$ ipython --no-banner

In [1]: import numpy as np

In [2]: from numpy import linalg as LA

In [3]: np.set_printoptions(precision=3, suppress=True, linewidth=200)

In [4]: rng = np.random.default_rng(35)

In [5]: A = (rng.random((6, 6)) < 0.3) + np.eye(6)

In [6]: A /= A.sum(axis=1, keepdims=True)

In [7]: A
Out[7]: 
array([[0.333, 0.   , 0.   , 0.   , 0.333, 0.333],
       [0.   , 0.5  , 0.   , 0.   , 0.   , 0.5  ],
       [0.   , 0.   , 0.5  , 0.25 , 0.25 , 0.   ],
       [0.   , 0.333, 0.   , 0.667, 0.   , 0.   ],
       [0.   , 0.25 , 0.   , 0.   , 0.5  , 0.25 ],
       [0.   , 0.333, 0.   , 0.   , 0.333, 0.333]])

In [8]: # row-stochastic, so 1 is an eigenvalue

In [9]: r = LA.matrix_rank(A)

In [10]: r
Out[10]: np.int64(5)

In [11]: ns = LA.svd(A)[2][r:].T

In [12]: [int(LA.matrix_rank(A[:i])) for i in range(1, len(A) + 1)]
Out[12]: [1, 2, 3, 4, 5, 5]

In [13]: ns.shape
Out[13]: (6, 1)

In [14]: np.round(ns @ ns.T, 3) + 0
Out[14]: 
array([[ 0.302,  0.302,  0.075, -0.151,  0.   , -0.302],
       [ 0.302,  0.302,  0.075, -0.151,  0.   , -0.302],
       [ 0.075,  0.075,  0.019, -0.038,  0.   , -0.075],
       [-0.151, -0.151, -0.038,  0.075,  0.   ,  0.151],
       [ 0.   ,  0.   ,  0.   ,  0.   ,  0.   ,  0.   ],
       [-0.302, -0.302, -0.075,  0.151,  0.   ,  0.302]])

In [15]: np.round(np.trace(LA.pinv(A) @ A), 3)
Out[15]: np.float64(5.0)

In [16]: LA.lstsq(A[:-1].T, A[-1])[2]
Out[16]: np.int32(5)

In [17]: np.allclose(A[:-1].T @ LA.lstsq(A[:-1].T, A[-1])[0], A[-1])
Out[17]: True

In [18]: arr = np.load("a.npy")

In [19]: arr
Out[19]: 
array([[  0,  -4,   8,  -1,   1,   3,  -2,  -5,  -4,  -1,   0,  -4,  -4,   4,  -8],
       [  4,   0,   3,   4,  -2,  -5,   7,  -7,  -6,  -9,  -4,   0,   2,   1,  -4],
       [ -8,  -3,   0,  -3,  -6,  -5,  -3,  -3,  -1,  -2,  -4,  -2,   0,   3,  -2],
       [  1,  -4,   3,   0,   0,   0,  -9,  -2,  -1,  -7,   3,   0,   1,  -7,   3],
       [ -1,   2,   6,   0,   0,  -6,  -2,   1,  -4,  -5,  -1,   2,   0,  -1,  -2],
       [ -3,   5,   5,   0,   6,   0,  -3,   1,   4,   2,  -2,  -3,   2,   5,  -2],
       [  2,  -7,   3,   9,   2,   3,   0,   2,  -3,   5,   2,  -5,   2,  -7,  -5],
       [  5,   7,   3,   2,  -1,  -1,  -2,   0,   7,   5,  -2,  -7,  -5,   7,   0],
       [  4,   6,   1,   1,   4,  -4,   3,  -7,   0,  -6,  -6,   5,  -4,   4,  -1],
       [  1,   9,   2,   7,   5,  -2,  -5,  -5,   6,   0,  -2,  -5,   4, -10,   0],
       [  0,   4,   4,  -3,   1,   2,  -2,   2,   6,   2,   0,  -4,  -9,   8,   4],
       [  4,   0,   2,   0,  -2,   3,   5,   7,  -5,   5,   4,   0,   5,  -6,  -3],
       [  4,  -2,   0,  -1,   0,  -2,  -2,   5,   4,  -4,   9,  -5,   0,  -5,  -2],
       [ -4,  -1,  -3,   7,   1,  -5,   7,  -7,  -4,  10,  -8,   6,   5,   0,   1],
       [  8,   4,   2,  -3,   2,   2,   5,   0,   1,   0,  -4,   3,   2,  -1,   0]])

In [20]: # skew-symmetric

In [21]: x0 = np.array([6, 7, 8, 4, 5, 0, 5, 8, 9, 9, 6, 6, 0, 9, 9])

In [22]: np.round(LA.svd(arr, compute_uv=False), 3) + 0
Out[22]: array([28.439, 28.439, 23.255, 23.255, 19.134, 19.134, 11.572, 11.572,  7.875,  7.875,  4.987,  4.987,  3.673,  3.673,  0.   ])

In [23]: x0 @ arr @ x0
Out[23]: np.int64(0)

In [24]: round(LA.det(arr), 3)
Out[24]: np.float64(0.041)

In [25]: q = LA.solve(np.eye(15) - arr, np.eye(15) + arr)

In [26]: round(float(LA.det(q)), 3)
Out[26]: 1.0
